>>> import numpy as np
>>> from numpy import linalg as LA
>>> np.set_printoptions(precision=1, suppress=True, linewidth=100)
>>> A = np.array([[-1, 0, 0, 0, 0, 0, 0, 0],
...     [0, 2, 0, 0, 0, 0, 0, 0],
...     [2, -2, -1, 0, 0, 0, 0, 0],
...     [2, 3, 2, -3, 0, 0, 0, 0],
...     [-3, 1, 3, 2, 3, 0, 0, 0],
...     [0, -1, -1, 1, 2, -1, 0, 0],
...     [-2, 0, -2, 1, 1, 3, -3, 0],
...     [1, -1, -2, 1, -2, 1, 2, 0]])
>>> Uu, sv, Vh = LA.svd(A)
>>> sv
array([6.9, 6.4, 4.4, 3. , 1.8, 1.6, 0.6, 0. ])
>>> Y = Uu[:, :7] @ np.diag(sv[:7]) @ Vh[:7]
>>> round(LA.norm(A - Y) / LA.norm(A), 1)
np.float64(0.0)
>>> print(Y.round(1) + 0)
[[-1.  0.  0.  0.  0.  0.  0.  0.]
 [ 0.  2.  0.  0.  0.  0.  0.  0.]
 [ 2. -2. -1.  0.  0.  0.  0.  0.]
 [ 2.  3.  2. -3.  0.  0.  0.  0.]
 [-3.  1.  3.  2.  3.  0.  0.  0.]
 [ 0. -1. -1.  1.  2. -1.  0.  0.]
 [-2.  0. -2.  1.  1.  3. -3.  0.]
 [ 1. -1. -2.  1. -2.  1.  2.  0.]]
>>> print(np.argsort(-LA.norm(A, axis=0).round(6), kind="stable")[:3])
[0 2 1]
>>> round(LA.norm(A, 2) / LA.norm(A), 1)
np.float64(0.6)
>>> LA.cond(A) > 100
np.True_
>>> print(LA.matrix_rank(A, rtol=0.1))
6
>>> Uu, sv, Vh = LA.svd(A)
>>> V = Vh[:(sv > 1e-8).sum()]
>>> rng = np.random.default_rng(86)
>>> x = A[0] + -3 * A[6] + rng.integers(2) * np.eye(8)[3]
>>> x
array([ 5.,  0.,  6., -2., -3., -9.,  9.,  0.])
>>> np.round(V.T @ V, 1) + 0
array([[1., 0., 0., 0., 0., 0., 0., 0.],
       [0., 1., 0., 0., 0., 0., 0., 0.],
       [0., 0., 1., 0., 0., 0., 0., 0.],
       [0., 0., 0., 1., 0., 0., 0., 0.],
       [0., 0., 0., 0., 1., 0., 0., 0.],
       [0., 0., 0., 0., 0., 1., 0., 0.],
       [0., 0., 0., 0., 0., 0., 1., 0.],
       [0., 0., 0., 0., 0., 0., 0., 0.]])
>>> print(LA.matrix_rank(np.vstack([A, x])))
7
